>>> import numpy as np
>>> np.set_printoptions(precision=2, suppress=True, linewidth=120)
>>> E = np.load("case15.npy")
>>> E
array([[ 18., -16.,  14.],
       [-14.,  20., -14.],
       [-40.,  44., -36.]])
>>> Uu, s, vt = np.linalg.svd(E)
>>> np.argmax(s[:-1] / (s[1:] + 1e-6)) + 1
np.int64(1)
>>> M2 = Uu[:, :1] @ np.diag(s[:1]) @ vt[:1]
>>> round(np.linalg.norm(E - M2, 2), 2), round(float(s[1]), 2)
(np.float64(4.01), 4.01)
>>> rng = np.random.default_rng(554)
>>> M2 = E + rng.integers(-2, 3, (3, 1)) @ rng.integers(-2, 3, (1, 3))
>>> M2
array([[ 18., -18.,  12.],
       [-14.,  16., -18.],
       [-40.,  40., -40.]])
>>> np.abs(M2 - E).sum(axis=1)
array([4., 8., 8.])
>>> O, Rm = np.linalg.qr(E)
>>> print(round(float(abs(Rm[0, 0])), 2), round(float(np.linalg.norm(E[:, 0])), 2))
46.04 46.04
>>> Rm
array([[-46.04,  50.56, -41.  ],
       [  0.  ,  -5.97,   2.47],
       [  0.  ,   0.  ,  -0.7 ]])
>>> O.shape, Rm.shape
((3, 3), (3, 3))
>>> M2 = np.array([[4, -3], [0, -5]])
>>> W2 = np.kron(M2, E)
>>> round(np.linalg.norm(W2, 2), 2), round(float(np.linalg.norm(M2, 2) * np.linalg.norm(E, 2)), 2)
(np.float64(505.31), 505.31)
>>> np.linalg.matrix_rank(W2)
np.int64(6)
>>> F = np.loadtxt("dump.csv", delimiter=",")
>>> print(F)
[[ -3.05 -11.91 -16.14  -1.39  14.85  -2.79   7.1 ]
 [  9.37  -3.71  -2.13  -1.71  10.14  -6.71   1.05]
 [-10.38  -6.46   1.62   0.09  10.06  -9.79   6.11]
 [-15.81  -3.27  -4.36   1.42  -2.7    3.75   1.82]
 [-17.88   3.94   4.67   2.88 -15.56   9.2   -2.05]
 [ 18.61   0.77   1.76  -2.22  10.72  -8.67   2.08]
 [  8.41  -1.86  -6.5   -2.32   1.36   4.52  -5.33]
 [  3.91   2.21   5.69  -1.36 -10.9    6.86 -13.92]
 [ -7.66 -11.53  -5.18  -1.46  12.07  -5.61   0.84]
 [  5.39 -17.23 -13.66  -4.61  23.91  -9.78   0.59]
 [-22.57  -0.6    0.91   4.26  -0.59  -2.37  11.85]
 [-14.52  -0.09  -9.21   2.99  -4.67   7.89   5.8 ]
 [  3.56   2.52  14.87  -0.89  -2.    -6.04  -6.65]
 [ 11.66  14.97  21.95  -0.6  -23.49   8.23 -19.92]
 [  6.39  15.38  19.5    0.72 -23.75   9.52 -15.07]
 [-19.94  -3.83  -6.94   2.11  -2.1    4.56   6.47]
 [ 18.03   8.04  10.5   -1.64  -9.44   2.45 -11.72]
 [ -3.62  -0.37  -0.73   2.3    8.84  -8.33  14.19]
 [ 14.99  -5.66  -9.92  -3.32  10.48  -1.74  -3.15]
 [-15.42   1.88  11.67   1.9   -9.69   0.95  -4.57]]
>>> np.count_nonzero(F)
np.int64(140)
>>> np.abs(F).max()
np.float64(23.91)
>>> np.linalg.matrix_rank(F)
np.int64(7)
>>> F[20]
Traceback (most recent call last):
  File "<python-input-25>", line 1, in <module>
    F[20]
    ~^^^^
IndexError: index 20 is out of bounds for axis 0 with size 20
>>> np.linalg.svd(F, compute_uv=False)
array([85.08, 62.63, 29.84, 21.51,  1.42,  1.2 ,  0.8 ])
>>> np.unravel_index(np.abs(F).argmax(), F.shape)
(np.int64(9), np.int64(4))
>>> F.shape
(20, 7)
>>> proj = F @ np.linalg.solve(F.T @ F, F.T)
>>> np.round(np.linalg.eigvalsh(proj), 2) + 0
array([0., 0., 0., 0., 0., 0., 0., 0., 0., 0., 0., 0., 0., 1., 1., 1., 1., 1., 1., 1.])
>>> np.round(np.trace(proj), 2)
np.float64(7.0)
>>> A = np.diag(np.array([-3, -1, -1]))
>>> A
array([[-3,  0,  0],
       [ 0, -1,  0],
       [ 0,  0, -1]])
>>> A - A[0]
array([[ 0,  0,  0],
       [ 3, -1,  0],
       [ 3,  0, -1]])
>>> A.mean(axis=0)
array([-1.  , -0.33, -0.33])
>>> print(A.sum(axis=0))
[-3 -1 -1]
>>> np.count_nonzero(A)
np.int64(3)
>>> A.sum(axis=1)
array([-3, -1, -1])
>>> np.unravel_index(np.abs(A).argmax(), A.shape)
(np.int64(0), np.int64(0))
>>> w1 = np.array([[3, -1], [-3, 3], [1, -2]])
>>> coef = np.array([-3, 5])
>>> H = np.maximum(A @ w1 + coef, 0)
>>> (H > 0).astype(int)
array([[0, 1],
       [0, 1],
       [0, 1]])
>>> np.linalg.matrix_rank(H)
np.int64(1)
>>> print((H > 0).mean(axis=0))
[0. 1.]
>>> print(H)
[[0 8]
 [0 2]
 [0 7]]
>>> W2 = np.array([[-2, -2, -3], [-3, -3, 1]])
>>> H @ W2
array([[-24, -24,   8],
       [ -6,  -6,   2],
       [-21, -21,   7]])
>>> w1 @ W2
array([[ -3,  -3, -10],
       [ -3,  -3,  12],
       [  4,   4,  -5]])
>>> J = np.load("data.npy")
>>> J
array([[185, 140, 116, 147,  51,  76, 139, 195],
       [140, 216, 121, 223,  81, 108, 146, 178],
       [116, 121, 131, 155,  41,  78, 100, 175],
       [147, 223, 155, 259,  82, 121, 165, 209],
       [ 51,  81,  41,  82,  40,  38,  45,  64],
       [ 76, 108,  78, 121,  38, 109,  82,  91],
       [139, 146, 100, 165,  45,  82, 145, 151],
       [195, 178, 175, 209,  64,  91, 151, 260]])
>>> w1 = np.array([[-6, -1, -4, 2],
...     [3, 5, 9, -7],
...     [5, -8, 4, -6],
...     [-2, -4, -2, -4],
...     [-4, 3, 4, -6],
...     [4, -9, 0, 3],
...     [-8, 7, -5, 9],
...     [-1, -2, 5, 3]])
>>> coef = np.array([-3, 0, 0, 1])
>>> H = np.maximum(J @ w1 + coef, 0)
>>> np.linalg.matrix_rank(H)
np.int64(1)
>>> (H > 0).astype(int)
array([[0, 0, 1, 0],
       [0, 0, 1, 0],
       [0, 0, 1, 0],
       [0, 0, 1, 0],
       [0, 0, 1, 0],
       [0, 0, 1, 0],
       [0, 0, 1, 0],
       [0, 0, 1, 0]])
>>> H
array([[   0,    0, 1174,    0],
       [   0,    0, 1906,    0],
       [   0,    0, 1378,    0],
       [   0,    0, 2069,    0],
       [   0,    0,  780,    0],
       [   0,    0,  935,    0],
       [   0,    0, 1038,    0],
       [   0,    0, 1905,    0]])
>>> W2 = np.array([[-3, -2, -7], [5, -3, 8], [6, 7, -8], [-3, 8, -6]])
>>> print(H @ W2)
[[  7044   8218  -9392]
 [ 11436  13342 -15248]
 [  8268   9646 -11024]
 [ 12414  14483 -16552]
 [  4680   5460  -6240]
 [  5610   6545  -7480]
 [  6228   7266  -8304]
 [ 11430  13335 -15240]]
